% python3 -q
>>> import numpy as np
>>> from numpy import linalg as LA
>>> np.set_printoptions(precision=1, suppress=True, linewidth=120)
>>> E = np.load("block8.npy")
>>> E
array([[0, 1, 0, 0],
       [1, 0, 1, 0],
       [0, 1, 0, 1],
       [0, 0, 1, 0]])
>>> w, V = LA.eigh(E)
>>> np.round(V.T @ E @ V, 1) + 0
array([[-1.6,  0. ,  0. ,  0. ],
       [ 0. , -0.6,  0. ,  0. ],
       [ 0. ,  0. ,  0.6,  0. ],
       [ 0. ,  0. ,  0. ,  1.6]])
>>> np.unique(w.round(6) + 0, return_counts=True)[1]
array([1, 1, 1, 1])
>>> np.round(V.T @ V, 1) + 0
array([[1., 0., 0., 0.],
       [0., 1., 0., 0.],
       [0., 0., 1., 0.],
       [0., 0., 0., 1.]])
>>> w
array([-1.6, -0.6,  0.6,  1.6])
>>> LA.eigvalsh(E @ E)
array([0.4, 0.4, 2.6, 2.6])
>>> np.kron(np.eye(2, dtype=int), E)
array([[0, 1, 0, 0, 0, 0, 0, 0],
       [1, 0, 1, 0, 0, 0, 0, 0],
       [0, 1, 0, 1, 0, 0, 0, 0],
       [0, 0, 1, 0, 0, 0, 0, 0],
       [0, 0, 0, 0, 0, 1, 0, 0],
       [0, 0, 0, 0, 1, 0, 1, 0],
       [0, 0, 0, 0, 0, 1, 0, 1],
       [0, 0, 0, 0, 0, 0, 1, 0]])
>>> np.einsum("ij,ji->", E, E)
np.int64(6)
>>> np.round(LA.det(E.T), 1)
np.float64(1.0)
>>> np.round(LA.det(E[::-1]), 1)
np.float64(1.0)
>>> np.round(LA.eigvals(E).sum().real, 1)
np.float64(0.0)
>>> LA.eigvals(E)
array([-1.6, -0.6,  1.6,  0.6])
>>> A = np.array([[0.0, 1.0, 0.0], [-1.0, -2.0, 0.0], [0.0, 0.0, 2.0]])
>>> x0 = np.array([7, 7, 5])
>>> h = np.maximum(A @ x0, 0)
>>> A.T @ h
array([ 0.,  7., 20.])
>>> h
array([ 7.,  0., 10.])
